$ python -q
>>> import numpy as np
>>> np.set_printoptions(precision=1, suppress=True, linewidth=100)
>>> rd = lambda a: np.round(a, 1) + 0
>>> arr = np.array([[-3, 3, 0], [-1, 0, 3], [1, 0, -2]])
>>> print(arr)
[[-3  3  0]
 [-1  0  3]
 [ 1  0 -2]]
>>> rng = np.random.default_rng(525)
>>> lab = rng.permutation(3)
>>> print(lab)
[2 1 0]
>>> Y = arr[lab][:, lab]
>>> print(Y)
[[-2  0  1]
 [ 3  0 -1]
 [ 0  3 -3]]
>>> print(np.trace(Y))
-5
>>> print(rd(np.sort(np.abs(np.linalg.eigvals(Y)))))
[0.3 3.2 3.2]
>>> print(np.argsort(-np.linalg.norm(arr, axis=0).round(6), kind="stable")[:3])
[2 0 1]
>>> print([round(float(x), 1) for x in np.linalg.svd(arr, compute_uv=False)[:3]])
[4.6, 3.5, 0.2]
>>> A = np.array([[-1.0, 1.0, 0.0], [0.0, -1.0, 1.0], [0.0, 0.0, -1.0]])
>>> # triangular, det is the product of the diagonal
>>> r0 = np.array([-1, 1, 0])
>>> Y = A + np.outer(r0, np.eye(3)[2])
>>> print(np.linalg.matrix_rank(Y - A))
1
>>> print(rd(np.linalg.det(Y) / np.linalg.det(A)), rd(1 + np.linalg.solve(A, r0)[2]))
1.0 1.0
>>> Y = A / np.sqrt((A ** 2).mean(axis=1, keepdims=True))
>>> print(rd(np.linalg.norm(Y, axis=1)))
[1.7 1.7 1.7]
>>> print(rd(Y[0]))
[-1.2  1.2  0. ]
>>> print(np.linalg.matrix_rank(Y) == np.linalg.matrix_rank(A))
True
>>> Y = np.linalg.inv(A)
>>> print((np.abs(Y) > 1e-9).astype(int))
[[1 1 1]
 [0 1 1]
 [0 0 1]]
>>> print(np.allclose(Y, A.T))
False
>>> print(rd(np.linalg.det(A) * Y))
[[1. 1. 1.]
 [0. 1. 1.]
 [0. 0. 1.]]
>>> print(np.unravel_index(np.abs(A).argmax(), A.shape))
(np.int64(0), np.int64(0))
>>> print(A.sum(axis=1))
[ 0.  0. -1.]
>>> print(rd(np.linalg.svd(A, compute_uv=False)))
[1.8 1.2 0.4]
>>> print(A.shape)
(3, 3)
>>> print(rd(np.linalg.norm(A)))
2.2
>>> np.zeros(3, 3)
Traceback (most recent call last):
  File "<python-input-33>", line 1, in <module>
    np.zeros(3, 3)
    ~~~~~~~~^^^^^^
TypeError: Cannot interpret '3' as a data type
>>> print(A - A[0])
[[ 0.  0.  0.]
 [ 1. -2.  1.]
 [ 1. -1. -1.]]
>>> print(np.abs(A).max())
1.0
>>> evals, vecs = np.linalg.eig(A)
>>> print(np.prod(evals))
-1.0
>>> print(evals)
[-1. -1. -1.]
>>> print(rd(np.sort(np.linalg.eigvals(np.linalg.inv(A)))))
[-1. -1. -1.]
>>> Q, _ = np.linalg.qr(np.array([[1.5, 1.6], [-0.3, 2.0], [1.4, -1.3], [-1.2, -0.1]]))
>>> m1 = Q @ Q.T
>>> print(rd(m1))
[[ 0.7  0.3  0.1 -0.3]
 [ 0.3  0.5 -0.4  0. ]
 [ 0.1 -0.4  0.6 -0.3]
 [-0.3  0.  -0.3  0.3]]
>>> x0 = np.array([2, 1, 2, 2])
>>> print(rd(m1 @ m1 @ x0))
[ 1.3  0.4  0.4 -0.7]
>>> print(rd(np.eye(4) - m1))
[[ 0.3 -0.3 -0.1  0.3]
 [-0.3  0.5  0.4  0. ]
 [-0.1  0.4  0.4  0.3]
 [ 0.3  0.   0.3  0.7]]
>>> print(rd((x0 - m1 @ x0) @ (m1 @ x0)))
0.0
>>> print(rd(np.linalg.eigvalsh(2 * m1 - np.eye(4))))
[-1. -1.  1.  1.]
>>> print(np.trace(m1))
2.0
>>> print(rd(m1 @ x0))
[ 1.3  0.4  0.4 -0.7]
>>> print(np.linalg.matrix_rank(m1, rtol=0.1))
2
>>> print(np.argsort(-np.linalg.norm(m1, axis=0).round(6), kind="stable")[:3])
[0 2 1]
>>> print(rd(np.linalg.norm(m1, 2) / np.linalg.norm(m1)))
0.7
>>> print([round(float(x), 1) for x in np.linalg.svd(m1, compute_uv=False)[:3]])
[1.0, 1.0, 0.0]
>>> print(arr.sum(axis=1))
[ 0  2 -1]
>>> np.zeros(3, 3)
Traceback (most recent call last):
  File "<python-input-55>", line 1, in <module>
    np.zeros(3, 3)
    ~~~~~~~~^^^^^^
TypeError: Cannot interpret '3' as a data type
>>> print(np.abs(arr).max())
3
>>> print(np.linalg.matrix_rank(arr))
3
>>> print(rd(np.linalg.norm(arr)))
5.7
>>> print(rd(arr.mean(axis=0)))
[-1.   1.   0.3]
>>> print(arr.sum(axis=0))
[-3  3  1]
>>> left, s, VT = np.linalg.svd(m1)
>>> vecs = VT[:(s > 1e-8).sum()]
>>> x0 = m1[2] + 4 * m1[3] + rng.integers(2) * np.eye(4)[1]
>>> print(rd(x0))
[-1.2 -0.2 -0.6  0.7]
>>> print(rd(np.linalg.norm(x0 - vecs.T @ vecs @ x0)))
0.0
>>> print(np.allclose(vecs.T @ vecs @ x0, x0))
True
>>> M = np.load("run11.npy")
>>> print(rd(M))
[[-2.8 -0.5  0.  -1. ]
 [ 0.7 -2.3 -1.5 -0.9]
 [-0.7 -1.  -0.4  2.7]
 [ 0.3 -1.5  2.6 -0.1]]
>>> x0 = np.array([2, 1, -2, 3])
>>> print(rd((M * x0).sum(axis=1)))
[-8.9 -0.4  6.4 -6.5]
>>> print((M @ x0).argmax())
2
>>> print(rd(np.einsum("ij,j->i", M, x0)))
[-8.9 -0.4  6.4 -6.5]
>>> print(np.linalg.norm(M @ x0) <= np.linalg.norm(M, 2) * np.linalg.norm(x0) + 1e-9)
True
>>> Q = M.astype(float).copy()
>>> for j in range(4):
...     Q[:, j] -= Q[:, :j] @ (Q[:, :j].T @ Q[:, j])
...     Q[:, j] /= np.linalg.norm(Q[:, j])
... 
>>> print(rd(Q.T @ M))
[[3. 0. 0. 0.]
 [0. 3. 0. 0.]
 [0. 0. 3. 0.]
 [0. 0. 0. 3.]]
>>> print(rd(Q))
[[-0.9 -0.2  0.  -0.3]
 [ 0.2 -0.8 -0.5 -0.3]
 [-0.2 -0.3 -0.1  0.9]
 [ 0.1 -0.5  0.9  0. ]]
>>> x0 = np.array([0, 1, 1, 0])
>>> y = M @ x0
>>> print(rd(y))
[-0.5 -3.8 -1.4  1. ]
>>> print(rd(np.linalg.solve(M, M[:, 0])))
[1. 0. 0. 0.]
>>> print(rd(np.linalg.solve(M.T, M[2])))
[0. 0. 1. 0.]
>>> print(rd(np.linalg.solve(M, -2 * y)))
[ 0. -2. -2.  0.]
>>> basis = np.array([[0.5, 0.0, 0.8]])
>>> F = np.array([[2],
...     [4],
...     [5],
...     [3],
...     [5],
...     [7],
...     [4],
...     [0],
...     [5],
...     [4],
...     [5],
...     [9],
...     [9],
...     [8],
...     [3],
...     [1],
...     [7],
...     [8],
...     [9],
...     [1]]) @ basis + 0.1 * rng.normal(size=(20, 3))
>>> print(rd(F))
[[ 1.  -0.1  1.6]
 [ 2.   0.   3.1]
 [ 2.8  0.   4. ]
 [ 1.6  0.   2.3]
 [ 2.6  0.   4. ]
 [ 3.5  0.1  5.6]
 [ 2.2  0.1  3.2]
 [ 0.   0.3  0.1]
 [ 2.5 -0.1  4.1]
 [ 1.9  0.   3.3]
 [ 2.5  0.   4. ]
 [ 4.6 -0.1  7. ]
 [ 4.5  0.1  7.2]
 [ 4.  -0.2  6.5]
 [ 1.6 -0.1  2.4]
 [ 0.5  0.   0.7]
 [ 3.5  0.1  5.5]
 [ 4.1  0.1  6.5]
 [ 4.6  0.1  7. ]
 [ 0.5  0.   1. ]]
>>> r0 = np.array([0, 1])
>>> print(np.polyval(r0, F[0]))
[1. 1. 1.]
>>> print(rd(np.convolve(F[0], r0)))
[ 0.   1.  -0.1  1.6]
>>> print(np.linalg.matrix_rank(F, rtol=0.1))
1
>>> print([round(float(x), 1) for x in np.linalg.svd(F, compute_uv=False)[:3]])
[23.9, 0.5, 0.5]
>>> print(rd(np.linalg.norm(F, 2) / np.linalg.norm(F)))
1.0
>>> print(rd(np.abs(np.linalg.svd(F)[2][-1])))
[0.2 1.  0.1]
>>> x0 = np.array([1, -3, 2])
>>> y = F @ x0
>>> print(rd(np.linalg.lstsq(F, y)[0]))
[ 1. -3.  2.]
>>> print(rd(np.linalg.pinv(F) @ F))
[[1. 0. 0.]
 [0. 1. 0.]
 [0. 0. 1.]]
>>> y = y + 0.1 * rng.normal(size=20)
>>> print(rd(y))
[ 4.3  8.1 10.8  6.1 10.8 14.5  8.3 -0.7 11.1  8.6 10.8 18.8 18.6 17.8  6.7  2.  14.2 16.8 18.
  2.2]
>>> c, *_ = np.linalg.lstsq(F, y)
>>> print(c.round())
[ 1. -3.  2.]
>>> print(rd(np.linalg.norm(y - F @ c)))
0.4
>>> Xc = F - F.mean(axis=0)
>>> left, s, VT = np.linalg.svd(Xc, full_matrices=False)
>>> print((np.sign(left[:, 0]) == np.sign(left[0, 0])).astype(int))
[1 1 0 1 0 0 1 1 0 1 0 0 0 0 1 1 0 0 0 1]
>>> print(rd((s ** 2).sum() ** 2 / (s ** 4).sum()))
1.0
>>> print(rd(s))
[11.5  0.5  0.5]
>>> print(rd(s ** 2 / (s ** 2).sum()))
[1. 0. 0.]
